$ python -q
>>> import numpy as np
>>> import numpy.linalg as la
>>> np.set_printoptions(precision=2, suppress=True, linewidth=200, legacy="1.25")
>>> mat = np.load("block9.npy")
>>> mat
array([[ 3, -2,  0, -2,  1, -1,  0, -1],
       [ 3, -2,  0, -2,  1, -1,  0, -1],
       [ 2, -1,  1,  1, -3,  1,  3,  2],
       [-3,  0,  3, -2, -1,  1,  2,  0],
       [ 1, -1,  0, -1, -3,  3,  0, -1],
       [-2, -1, -1,  0,  0, -2, -3, -1],
       [ 1, -2, -2, -3, -2,  1,  2, -1]])
>>> # null space of dimension 2
>>> def softmax(z):
...     e = np.exp(z - z.max(axis=-1, keepdims=True))
...     return e / e.sum(axis=-1, keepdims=True)
... 
>>> np.round(softmax(mat[3]), 2) + 0
array([0.  , 0.03, 0.61, 0.  , 0.01, 0.08, 0.23, 0.03])
>>> scores = mat @ mat.T / np.sqrt(8)
>>> softmax(scores).round(6).argmax(axis=1)
array([0, 0, 2, 3, 4, 5, 6])
>>> np.round(softmax(scores), 2) + 0
array([[0.49, 0.49, 0.  , 0.  , 0.  , 0.  , 0.02],
       [0.49, 0.49, 0.  , 0.  , 0.  , 0.  , 0.02],
       [0.  , 0.  , 1.  , 0.  , 0.  , 0.  , 0.  ],
       [0.  , 0.  , 0.  , 1.  , 0.  , 0.  , 0.  ],
       [0.  , 0.  , 0.03, 0.  , 0.87, 0.  , 0.1 ],
       [0.  , 0.  , 0.  , 0.  , 0.  , 1.  , 0.  ],
       [0.  , 0.  , 0.  , 0.  , 0.01, 0.  , 0.98]])
>>> np.round(softmax(scores)[3] @ mat, 2) + 0
array([-3.,  0.,  3., -2., -1.,  1.,  2.,  0.])
>>> np.argsort(-la.norm(mat, axis=0).round(6), kind="stable")[:3]
array([0, 6, 4])
>>> rng = np.random.default_rng(1247)
>>> B = mat + rng.integers(-2, 3, (7, 6)) @ rng.integers(-2, 3, (6, 8))
>>> B
array([[ 0, -6,  1,  0, -7, -5, -6,  0],
       [ 6,  7, -1,  0,  1,  5,  1, -5],
       [ 2,  8, -6,  0,  1,  2,  7, -4],
       [-5, -3, -2, -4,  5, -2,  6,  0],
       [ 9,  5,  4, -4,  5,  8,  7,  0],
       [12,  2,  2, -1,  4, -4,  4,  4],
       [-5, -5,  0, -1, -6,  0, -2, -3]])
>>> np.abs(B - mat).sum(axis=1)
array([29, 26, 32, 25, 42, 39, 24])
>>> np.round(la.svd(B - mat, compute_uv=False), 2) + 0
array([27.5 , 16.61, 12.7 ,  7.62,  2.57,  1.82,  0.  ])
>>> B = mat / np.sqrt((mat ** 2).mean(axis=1, keepdims=True))
>>> la.norm(B, axis=1)
array([2.83, 2.83, 2.83, 2.83, 2.83, 2.83, 2.83])
>>> print(la.matrix_rank(B) == la.matrix_rank(mat))
True
>>> left, sig, vt = la.svd(mat)
>>> evecs = vt[:(sig > 1e-8).sum()]
>>> x = mat[3] + -2 * mat[0] + rng.integers(2) * np.eye(8)[5]
>>> x
array([-9.,  4.,  3.,  2., -3.,  4.,  2.,  2.])
>>> np.allclose(evecs.T @ evecs @ x, x)
False
>>> X = np.loadtxt("x.csv", delimiter=",")
>>> X
array([[-0.71, -0.56,  0.38, -0.18, -1.  , -0.9 ],
       [-0.56,  0.81, -0.66,  0.41,  0.95,  0.76],
       [-0.56,  0.31, -0.51, -0.4 ,  0.97,  0.25],
       [-0.08, -0.2 ,  0.41,  0.45, -1.  , -0.56],
       [ 0.41, -0.45,  0.56,  0.31, -0.99, -0.54],
       [ 1.  , -0.42,  0.59,  0.03,  1.  ,  0.96],
       [-0.56, -0.77,  0.64, -0.15, -1.  , -0.95],
       [ 0.31, -0.28, -0.2 , -0.7 ,  0.99,  0.27],
       [-0.85,  0.03, -0.2 , -0.15, -0.8 , -0.64],
       [-0.35,  0.3 , -0.35, -0.11,  0.84,  0.26],
       [-0.08, -0.11,  0.08, -0.02, -0.45, -0.21],
       [-0.41,  0.11,  0.08,  0.36, -0.95, -0.35],
       [ 0.82, -0.14,  0.27,  0.13,  0.54,  0.49],
       [-0.99,  0.32, -0.48, -0.07, -0.98, -0.86],
       [ 0.99, -0.8 ,  0.81, -0.12,  0.35,  0.48],
       [-0.89,  0.23,  0.08,  0.6 , -1.  , -0.78],
       [ 0.51, -0.81,  0.27, -0.88,  0.96, -0.49],
       [-0.35, -0.13,  0.  , -0.16, -0.38, -0.35],
       [-0.98,  0.79, -0.79,  0.07,  0.65, -0.04],
       [ 0.95, -0.18,  0.12, -0.3 ,  1.  ,  0.83],
       [-1.  ,  0.59, -0.64,  0.23, -1.  , -0.96],
       [-0.82, -0.88,  0.51, -0.77, -1.  , -0.98],
       [-0.99,  0.65, -0.27,  0.79, -1.  , -0.83],
       [-0.74, -0.6 ,  0.45, -0.12, -1.  , -0.93],
       [-0.93, -0.25, -0.12, -0.39, -0.95, -0.87],
       [ 1.  ,  0.68,  0.38,  0.91,  1.  ,  1.  ],
       [ 0.99, -0.39,  0.41, -0.23,  1.  ,  0.91]])
>>> z = X[:, 5] > np.median(X[:, 5])
>>> f = X[z].mean(axis=0) - X[~z].mean(axis=0)
>>> print(f)
[ 0.85  0.23 -0.1  -0.02  1.54  1.23]
>>> round(float((((X - X.mean(axis=0)) @ f > 0) == z).mean()), 2)
0.93
>>> np.argsort(-np.abs(f).round(6), kind="stable")
array([4, 5, 0, 1, 2, 3])
>>> z.astype(int)
array([0, 1, 1, 0, 0, 1, 0, 1, 0, 1, 1, 0, 1, 0, 1, 0, 0, 0, 1, 1, 0, 0, 0, 0, 0, 1, 1])
>>> Ac = X - X.mean(axis=1)
Traceback (most recent call last):
  File "<python-input-34>", line 1, in <module>
    Ac = X - X.mean(axis=1)
         ~~^~~~~~~~~~~~~~~~
ValueError: operands could not be broadcast together with shapes (27,6) (27,) 
>>> Ac = X - X.mean(axis=0)
>>> left, sig, vt = la.svd(Ac, full_matrices=False)
>>> round((sig ** 2).sum() ** 2 / (sig ** 4).sum(), 2)
2.15
>>> np.round(Ac.mean(axis=0), 2) + 0
array([0., 0., 0., 0., 0., 0.])
>>> la.matrix_rank(Ac)
6
>>> z = rng.permutation(6)
>>> B = X[:, z] * rng.choice([-1, 1], 6)
>>> print(B)
[[-0.18  0.38 -0.71 -0.9  -0.56  1.  ]
 [ 0.41 -0.66 -0.56  0.76  0.81 -0.95]
 [-0.4  -0.51 -0.56  0.25  0.31 -0.97]
 [ 0.45  0.41 -0.08 -0.56 -0.2   1.  ]
 [ 0.31  0.56  0.41 -0.54 -0.45  0.99]
 [ 0.03  0.59  1.    0.96 -0.42 -1.  ]
 [-0.15  0.64 -0.56 -0.95 -0.77  1.  ]
 [-0.7  -0.2   0.31  0.27 -0.28 -0.99]
 [-0.15 -0.2  -0.85 -0.64  0.03  0.8 ]
 [-0.11 -0.35 -0.35  0.26  0.3  -0.84]
 [-0.02  0.08 -0.08 -0.21 -0.11  0.45]
 [ 0.36  0.08 -0.41 -0.35  0.11  0.95]
 [ 0.13  0.27  0.82  0.49 -0.14 -0.54]
 [-0.07 -0.48 -0.99 -0.86  0.32  0.98]
 [-0.12  0.81  0.99  0.48 -0.8  -0.35]
 [ 0.6   0.08 -0.89 -0.78  0.23  1.  ]
 [-0.88  0.27  0.51 -0.49 -0.81 -0.96]
 [-0.16  0.   -0.35 -0.35 -0.13  0.38]
 [ 0.07 -0.79 -0.98 -0.04  0.79 -0.65]
 [-0.3   0.12  0.95  0.83 -0.18 -1.  ]
 [ 0.23 -0.64 -1.   -0.96  0.59  1.  ]
 [-0.77  0.51 -0.82 -0.98 -0.88  1.  ]
 [ 0.79 -0.27 -0.99 -0.83  0.65  1.  ]
 [-0.12  0.45 -0.74 -0.93 -0.6   1.  ]
 [-0.39 -0.12 -0.93 -0.87 -0.25  0.95]
 [ 0.91  0.38  1.    1.    0.68 -1.  ]
 [-0.23  0.41  0.99  0.91 -0.39 -1.  ]]
>>> left, _, vt = la.svd(X.T @ B)
>>> print(np.round(la.lstsq(X, B)[0], 2) + 0)
[[ 0.  0.  1.  0.  0.  0.]
 [ 0.  0.  0.  0.  1.  0.]
 [ 0.  1.  0.  0.  0.  0.]
 [ 1.  0.  0.  0.  0.  0.]
 [ 0.  0.  0.  0.  0. -1.]
 [ 0.  0.  0.  1.  0.  0.]]
>>> x = np.array([4, 3, 2, 1, 0, 0])
>>> h = np.maximum(B @ x, 0)
>>> np.tanh(B @ x)
array([-0.96, -0.6 , -1.  ,  0.98,  1.  ,  1.  , -0.64, -0.99, -1.  , -0.96, -0.21,  0.47,  1.  , -1.  ,  1.  ,  0.08, -0.97, -0.93, -1.  ,  0.96, -1.  , -1.  , -0.43, -0.91, -1.  ,  1.  ,  1.  ])
>>> h
array([0.  , 0.  , 0.  , 2.31, 3.2 , 4.85, 0.  , 0.  , 0.  , 0.  , 0.  , 0.51, 3.46, 0.  , 4.41, 0.08, 0.  , 0.  , 0.  , 1.89, 0.  , 0.  , 0.  , 0.  , 0.  , 7.78, 3.2 ])
>>> K = np.array([[-3.0, 1.0, 0.0, 0.0, 0.0],
...     [0.0, -3.0, 1.0, 0.0, 0.0],
...     [0.0, 0.0, -3.0, 1.0, 0.0],
...     [0.0, 0.0, 0.0, -3.0, 1.0],
...     [0.0, 0.0, 0.0, 0.0, -3.0]])
>>> K
array([[-3.,  1.,  0.,  0.,  0.],
       [ 0., -3.,  1.,  0.,  0.],
       [ 0.,  0., -3.,  1.,  0.],
       [ 0.,  0.,  0., -3.,  1.],
       [ 0.,  0.,  0.,  0., -3.]])
>>> # triangular, det is the product of the diagonal
>>> z = rng.permutation(5)
>>> z
array([4, 0, 3, 2, 1])
>>> B = K[z][:, z]
>>> np.trace(B)
-15.0
>>> np.sort(np.abs(la.eigvals(B)))
array([3., 3., 3., 3., 3.])
>>> B
array([[-3.,  0.,  0.,  0.,  0.],
       [ 0., -3.,  0.,  0.,  1.],
       [ 1.,  0., -3.,  0.,  0.],
       [ 0.,  0.,  1., -3.,  0.],
       [ 0.,  0.,  0.,  1., -3.]])
>>> np.diag(B)
array([-3., -3., -3., -3., -3.])
>>> hat = np.triu(np.array([[-3, -8, -4, 0, 9],
...     [1, 7, 2, 9, 5],
...     [1, 0, 9, -1, 3],
...     [5, -5, -5, 7, -1],
...     [-2, 7, -5, -4, -4]]), 1) + np.eye(5)
>>> B = hat @ K @ la.inv(hat)
>>> np.trace(B), np.trace(K)
(-15.0, -15.0)
>>> print(B)
[[ -3.   1. -10. -23.   2.]
 [  0.  -3.   1.   3.   9.]
 [  0.   0.  -3.   1.   0.]
 [  0.   0.   0.  -3.   1.]
 [  0.   0.   0.   0.  -3.]]
>>> la.matrix_rank(B)
5
>>> round(la.det(B), 2)
-243.0
>>> x = np.array([0, -3, -2, 0, 0])
>>> la.norm(K @ x) <= la.norm(K, 2) * la.norm(x) + 1e-9
True
>>> K @ x
array([-3.,  7.,  6.,  0.,  0.])
>>> print((K * x).sum(axis=1))
[-3.  7.  6.  0.  0.]
>>> np.sign((K @ x).round(6))
array([-1.,  1.,  1.,  0.,  0.])
>>> K * x
array([[-0., -3., -0.,  0.,  0.],
       [ 0.,  9., -2.,  0.,  0.],
       [ 0., -0.,  6.,  0.,  0.],
       [ 0., -0., -0., -0.,  0.],
       [ 0., -0., -0.,  0., -0.]])
>>> A = np.load("case2.npy")
>>> A
array([[ 0, -2,  3, -1,  0,  3,  0],
       [ 0,  0,  2, -2,  1,  1, -2],
       [ 0,  0,  0,  1, -3,  3, -3],
       [ 0,  0,  0,  0,  0, -1, -2],
       [ 0,  0,  0,  0,  0,  2, -2],
       [ 0,  0,  0,  0,  0,  0, -2],
       [ 0,  0,  0,  0,  0,  0,  0]])
>>> # triangular
>>> x = np.array([-2, 1, -2, 0, -2, -2, 0])
>>> (A @ x).argmax()
3
>>> A @ np.eye(7)[4]
array([ 0.,  1., -3.,  0.,  0.,  0.,  0.])
>>> np.sign((A @ x).round(6))
array([-1, -1,  0,  1, -1,  0,  0])
>>> z = rng.permutation(7)
>>> print(z)
[1 3 5 4 6 2 0]
>>> B = A[z][:, z]
>>> round(float(la.det(B)), 2), round(float(la.det(A[z])), 2)
(0.0, 0.0)
>>> np.sort(np.abs(la.eigvals(B)))
array([0., 0., 0., 0., 0., 0., 0.])
>>> np.allclose(B, A)
False
>>> rk = la.matrix_rank(A)
>>> rk
5
>>> N = la.svd(A)[2][rk:].T
>>> print(np.round(A @ N, 2) + 0)
[[0. 0.]
 [0. 0.]
 [0. 0.]
 [0. 0.]
 [0. 0.]
 [0. 0.]
 [0. 0.]]
>>> print([int(la.matrix_rank(A[:i])) for i in range(1, len(A) + 1)])
[1, 2, 3, 4, 5, 5, 5]
>>> [int(la.matrix_rank(np.delete(A, i, axis=0))) for i in range(7)]
[4, 4, 4, 5, 5, 5, 5]
>>> N.shape
(7, 2)
>>> np.allclose(A @ N, 0)
True
>>> left, sig, vt = la.svd(A)
>>> evecs = vt[:(sig > 1e-8).sum()]
>>> x = A[6] + 5 * A[5] + rng.integers(2) * np.eye(7)[0]
>>> x
array([  0.,   0.,   0.,   0.,   0.,   0., -10.])
>>> np.diag(evecs.T @ evecs)
array([0.  , 0.76, 0.71, 0.58, 0.95, 1.  , 1.  ])
>>> np.allclose(evecs.T @ evecs @ x, x)
True
>>> np.round(evecs.T @ evecs, 2) + 0
array([[ 0.  ,  0.  ,  0.  ,  0.  ,  0.  ,  0.  ,  0.  ],
       [ 0.  ,  0.76, -0.26, -0.32, -0.11,  0.  ,  0.  ],
       [ 0.  , -0.26,  0.71, -0.35, -0.12,  0.  ,  0.  ],
       [ 0.  , -0.32, -0.35,  0.58, -0.14,  0.  ,  0.  ],
       [ 0.  , -0.11, -0.12, -0.14,  0.95,  0.  ,  0.  ],
       [ 0.  ,  0.  ,  0.  ,  0.  ,  0.  ,  1.  ,  0.  ],
       [ 0.  ,  0.  ,  0.  ,  0.  ,  0.  ,  0.  ,  1.  ]])
>>> la.matrix_rank(np.vstack([A, x]))
5
>>> np.prod(np.diag(A)), np.round(la.det(A), 2)
(0, 0.0)
>>> np.sort(la.eigvals(A))
array([0., 0., 0., 0., 0., 0., 0.])
>>> q, _ = la.qr(np.array([[0.4, 1.3, -0.3, 0.8, -0.6, -0.1, -0.1],
...     [-0.5, 2.3, -0.3, -0.3, 0.0, -2.6, -1.0],
...     [1.0, 0.3, -0.1, -0.4, -1.5, -0.2, -0.1],
...     [1.0, 2.6, -0.6, 0.1, 0.0, -0.8, 0.4],
...     [-0.2, 0.0, -0.4, -0.2, -0.7, -0.6, -0.3],
...     [1.2, -0.5, 0.9, -2.4, 0.0, 0.6, 1.7],
...     [0.3, 1.2, 1.7, 0.7, 0.4, -0.2, 0.1]]))
>>> M = 5 * q
>>> M
array([[-1.  , -1.44, -0.7 , -1.75, -0.98,  3.93,  1.4 ],
       [ 1.25, -3.36,  0.27,  2.95, -1.17, -0.33,  1.38],
       [-2.51,  0.28, -0.94, -0.63, -3.37, -2.2 ,  1.07],
       [-2.51, -2.75, -1.56, -0.39,  2.28, -0.97, -1.56],
       [ 0.5 , -0.13, -0.85,  0.81, -2.34,  1.16, -4.06],
       [-3.01,  1.46,  1.19,  3.15,  0.5 ,  1.48,  0.1 ],
       [-0.75, -1.38,  4.36, -1.44, -0.59, -0.35, -1.01]])
>>> q, R = la.qr(M)
>>> print(np.abs(np.diag(R)))
[5. 5. 5. 5. 5. 5. 5.]
>>> np.round(q.T @ q, 2) + 0
array([[1., 0., 0., 0., 0., 0., 0.],
       [0., 1., 0., 0., 0., 0., 0.],
       [0., 0., 1., 0., 0., 0., 0.],
       [0., 0., 0., 1., 0., 0., 0.],
       [0., 0., 0., 0., 1., 0., 0.],
       [0., 0., 0., 0., 0., 1., 0.],
       [0., 0., 0., 0., 0., 0., 1.]])
>>> q
array([[-0.2 , -0.29, -0.14, -0.35, -0.2 ,  0.79,  0.28],
       [ 0.25, -0.67,  0.05,  0.59, -0.23, -0.07,  0.28],
       [-0.5 ,  0.06, -0.19, -0.13, -0.67, -0.44,  0.21],
       [-0.5 , -0.55, -0.31, -0.08,  0.46, -0.19, -0.31],
       [ 0.1 , -0.03, -0.17,  0.16, -0.47,  0.23, -0.81],
       [-0.6 ,  0.29,  0.24,  0.63,  0.1 ,  0.3 ,  0.02],
       [-0.15, -0.28,  0.87, -0.29, -0.12, -0.07, -0.2 ]])
>>> round(float(abs(R[0, 0])), 2), np.round(la.norm(M[:, 0]), 2)
(5.0, 5.0)
>>> q.shape, R.shape
((7, 7), (7, 7))
>>> np.allclose(R.T @ R, M.T @ M)
True
>>> round(np.trace(q @ q.T), 2)
7.0
>>> round(M[:, 3] @ M[:, 4], 2)
-0.0
>>> np.round(la.pinv(M), 2) + 0
array([[-0.04,  0.05, -0.1 , -0.1 ,  0.02, -0.12, -0.03],
       [-0.06, -0.13,  0.01, -0.11, -0.01,  0.06, -0.06],
       [-0.03,  0.01, -0.04, -0.06, -0.03,  0.05,  0.17],
       [-0.07,  0.12, -0.03, -0.02,  0.03,  0.13, -0.06],
       [-0.04, -0.05, -0.13,  0.09, -0.09,  0.02, -0.02],
       [ 0.16, -0.01, -0.09, -0.04,  0.05,  0.06, -0.01],
       [ 0.06,  0.06,  0.04, -0.06, -0.16,  0.  , -0.04]])
>>> np.round(M @ M.T, 2) + 0
array([[25.,  0.,  0.,  0.,  0.,  0.,  0.],
       [ 0., 25.,  0.,  0.,  0.,  0.,  0.],
       [ 0.,  0., 25.,  0.,  0.,  0.,  0.],
       [ 0.,  0.,  0., 25.,  0.,  0.,  0.],
       [ 0.,  0.,  0.,  0., 25.,  0.,  0.],
       [ 0.,  0.,  0.,  0.,  0., 25.,  0.],
       [ 0.,  0.,  0.,  0.,  0.,  0., 25.]])
